$ python3 -q
>>> import numpy as np
>>> np.set_printoptions(precision=2, suppress=True, linewidth=200)
>>> rnd = lambda a: np.round(a, 2) + 0
>>> K = np.loadtxt("sample14.csv", delimiter=",")
>>> print(K)
[[0. 0. 0. 0. 0. 3. 0. 0. 0. 0. 0. 0. 0. 0. 0. 0.]
 [0. 0. 0. 0. 0. 0. 0. 0. 0. 0. 0. 0. 2. 0. 0. 0.]
 [0. 3. 0. 0. 0. 0. 0. 0. 0. 0. 0. 0. 0. 0. 0. 0.]
 [0. 0. 0. 0. 0. 0. 0. 0. 0. 0. 2. 0. 0. 0. 0. 0.]
 [0. 0. 2. 0. 0. 0. 0. 0. 0. 0. 0. 0. 0. 0. 0. 0.]
 [0. 0. 0. 0. 1. 0. 0. 0. 0. 0. 0. 0. 0. 0. 0. 0.]
 [0. 0. 0. 3. 0. 0. 0. 0. 0. 0. 0. 0. 0. 0. 0. 0.]
 [0. 0. 0. 0. 0. 0. 0. 0. 0. 0. 0. 0. 0. 0. 0. 2.]
 [0. 0. 0. 0. 0. 0. 0. 3. 0. 0. 0. 0. 0. 0. 0. 0.]
 [0. 0. 0. 0. 0. 0. 0. 0. 0. 0. 0. 0. 0. 0. 0. 0.]
 [0. 0. 0. 0. 0. 0. 0. 0. 2. 0. 0. 0. 0. 0. 0. 0.]
 [3. 0. 0. 0. 0. 0. 0. 0. 0. 0. 0. 0. 0. 0. 0. 0.]
 [0. 0. 0. 0. 0. 0. 0. 0. 0. 2. 0. 0. 0. 0. 0. 0.]
 [0. 0. 0. 0. 0. 0. 0. 0. 0. 0. 0. 0. 0. 0. 0. 0.]
 [0. 0. 0. 0. 0. 0. 0. 0. 0. 0. 0. 2. 0. 0. 0. 0.]
 [0. 0. 0. 0. 0. 0. 0. 0. 0. 0. 0. 0. 0. 0. 1. 0.]]
>>> np.argsort(-np.linalg.norm(K, axis=0).round(6), kind="stable")[:3]
array([0, 1, 3])
>>> np.linalg.cond(K) > 100
np.True_
>>> np.allclose(K, K.T)
False
>>> rnd(np.abs(np.linalg.eigvals(K)).max())
np.float64(0.0)
>>> np.allclose(K @ K.T, K.T @ K)
False
>>> rnd(np.sort(np.abs(np.linalg.eigvals(K))))
array([0., 0., 0., 0., 0., 0., 0., 0., 0., 0., 0., 0., 0., 0., 0., 0.])
>>> f = np.array([1, 0])
>>> np.polyval(f, K[13])
array([0., 0., 0., 0., 0., 0., 0., 0., 0., 0., 0., 0., 0., 0., 0., 0.])
>>> np.cross(K[13, :3], K[9, :3])
array([0., 0., 0.])
>>> rk = np.linalg.matrix_rank(K)
>>> rk
np.int64(14)
>>> N = np.linalg.svd(K)[2][rk:].T
>>> [int(np.linalg.matrix_rank(np.delete(K, i, axis=0))) for i in range(16)]
[13, 13, 13, 13, 13, 13, 13, 13, 13, 14, 13, 13, 13, 14, 13, 13]
>>> [int(np.linalg.matrix_rank(K[:, :j + 1])) for j in range(16)]
[1, 2, 3, 4, 5, 6, 6, 7, 8, 9, 10, 11, 12, 12, 13, 14]
>>> [int(np.linalg.matrix_rank(K[:i])) for i in range(1, len(K) + 1)]
[1, 2, 3, 4, 5, 6, 7, 8, 9, 9, 10, 11, 12, 12, 13, 14]
